$ ipython --no-banner

In [1]: import numpy as np

In [2]: from numpy import linalg as LA

In [3]: np.set_printoptions(suppress=True, linewidth=200)

In [4]: rnd = lambda a: np.round(a, 3) + 0

In [5]: m1 = np.load("case2.npy")

In [6]: m1
Out[6]: 
array([[ 1,  3, -2, -2, -3, -3],
       [ 3,  9, -6, -6, -9, -9],
       [-2, -6,  4,  4,  6,  6],
       [-2, -6,  4,  4,  6,  6],
       [-3, -9,  6,  6,  9,  9],
       [-3, -9,  6,  6,  9,  9]])

In [7]: left, sigma, Vh = LA.svd(m1)

In [8]: evecs = Vh[:(sigma > 1e-8).sum()]

In [9]: rng = np.random.default_rng(25747)

In [10]: x = m1[1] + 3 * m1[3] + rng.integers(2) * np.eye(6)[5]

In [11]: x
Out[11]: array([-3., -9.,  6.,  6.,  9.,  9.])

In [12]: rnd(np.diag(evecs.T @ evecs))
Out[12]: array([0.028, 0.25 , 0.111, 0.111, 0.25 , 0.25 ])

In [13]: rnd(evecs.T @ evecs)
Out[13]: 
array([[ 0.028,  0.083, -0.056, -0.056, -0.083, -0.083],
       [ 0.083,  0.25 , -0.167, -0.167, -0.25 , -0.25 ],
       [-0.056, -0.167,  0.111,  0.111,  0.167,  0.167],
       [-0.056, -0.167,  0.111,  0.111,  0.167,  0.167],
       [-0.083, -0.25 ,  0.167,  0.167,  0.25 ,  0.25 ],
       [-0.083, -0.25 ,  0.167,  0.167,  0.25 ,  0.25 ]])

In [14]: np.allclose(evecs.T @ evecs @ x, x)
Out[14]: True

In [15]: rnd(LA.norm(x - evecs.T @ evecs @ x))
Out[15]: np.float64(0.0)

In [16]: LA.lstsq(m1[:-1].T, m1[-1])[2]
Out[16]: np.int32(1)

In [17]: np.unique(m1.round(6), axis=0).shape
Out[17]: (4, 6)

In [18]: np.allclose(m1[:-1].T @ LA.lstsq(m1[:-1].T, m1[-1])[0], m1[-1])
Out[18]: True

In [19]: w, evecs = LA.eigh(m1)

In [20]: np.abs(evecs[:, -1]).round(6).argmax()
Out[20]: np.int64(1)

In [21]: rnd(evecs.T @ evecs)
Out[21]: 
array([[1., 0., 0., 0., 0., 0.],
       [0., 1., 0., 0., 0., 0.],
       [0., 0., 1., 0., 0., 0.],
       [0., 0., 0., 1., 0., 0.],
       [0., 0., 0., 0., 1., 0.],
       [0., 0., 0., 0., 0., 1.]])

In [22]: rnd(evecs.T @ m1 @ evecs)
Out[22]: 
array([[ 0.,  0.,  0.,  0.,  0.,  0.],
       [ 0.,  0.,  0.,  0.,  0.,  0.],
       [ 0.,  0.,  0.,  0.,  0.,  0.],
       [ 0.,  0.,  0.,  0.,  0.,  0.],
       [ 0.,  0.,  0.,  0.,  0.,  0.],
       [ 0.,  0.,  0.,  0.,  0., 36.]])

In [23]: rnd(LA.eigvalsh(m1 + -3 * np.eye(6)))
Out[23]: array([-3., -3., -3., -3., -3., 33.])

In [24]: (w > 1e-8).sum(), (w < -1e-8).sum()
Out[24]: (np.int64(1), np.int64(0))

In [25]: np.unique(w.round(6) + 0, return_counts=True)[1]
Out[25]: array([5, 1])

In [26]: w, evecs = LA.eigh(m1)

In [27]: x = np.array([6, 6, 6, 9, 8, 1])

In [28]: rnd(evecs * np.abs(w) @ evecs.T)
Out[28]: 
array([[ 1.,  3., -2., -2., -3., -3.],
       [ 3.,  9., -6., -6., -9., -9.],
       [-2., -6.,  4.,  4.,  6.,  6.],
       [-2., -6.,  4.,  4.,  6.,  6.],
       [-3., -9.,  6.,  6.,  9.,  9.],
       [-3., -9.,  6.,  6.,  9.,  9.]])

In [29]: (np.sign(evecs[:, -1].round(6)) == np.sign(evecs[0, -1].round(6))).astype(int)
Out[29]: array([1, 1, 0, 0, 0, 0])

In [30]: rnd(x @ m1 @ x / (x @ x)), rnd(w[0]), rnd(w[-1])
Out[30]: (np.float64(4.287), np.float64(0.0), np.float64(36.0))

In [31]: np.abs(m1).sum(axis=1).max(), rnd(np.abs(w).max())
Out[31]: (np.int64(42), np.float64(36.0))

In [32]: rnd(LA.norm(m1[5], 1)), rnd(LA.norm(m1[5], np.inf))
Out[32]: (np.float64(42.0), np.float64(9.0))

In [33]: m1[5] @ m1[1]
Out[33]: np.int64(-324)

In [34]: LA.norm(m1, axis=1).argmax()
Out[34]: np.int64(1)

In [35]: data = np.loadtxt("test19.csv", delimiter=",")

In [36]: data
Out[36]: 
array([[ 0.133, -1.333, -0.37 ],
       [ 0.121, -0.375,  0.495],
       [ 0.255, -1.052, -0.033],
       [-0.082,  0.761,  0.072],
       [ 0.428, -2.216, -0.428]])

In [37]: # column 1 is much longer than the rest

In [38]: x = np.array([7, 4, 6])

In [39]: h1 = np.maximum(data @ x, 0)

In [40]: data * (h1 > 1e-9)[:, None]
Out[40]: 
array([[ 0.   , -0.   , -0.   ],
       [ 0.121, -0.375,  0.495],
       [ 0.   , -0.   , -0.   ],
       [-0.082,  0.761,  0.072],
       [ 0.   , -0.   , -0.   ]])

In [41]: rnd(np.maximum(data @ x, 0) - np.maximum(-data @ x, 0))
Out[41]: array([-6.621,  2.317, -2.621,  2.902, -8.436])

In [42]: rnd(data.T @ h1)
Out[42]: array([0.042, 1.34 , 1.356])

In [43]: rnd(np.maximum(data @ (3 * x), 0))
Out[43]: array([0.   , 6.951, 0.   , 8.706, 0.   ])

In [44]: h1
Out[44]: array([0.   , 2.317, 0.   , 2.902, 0.   ])
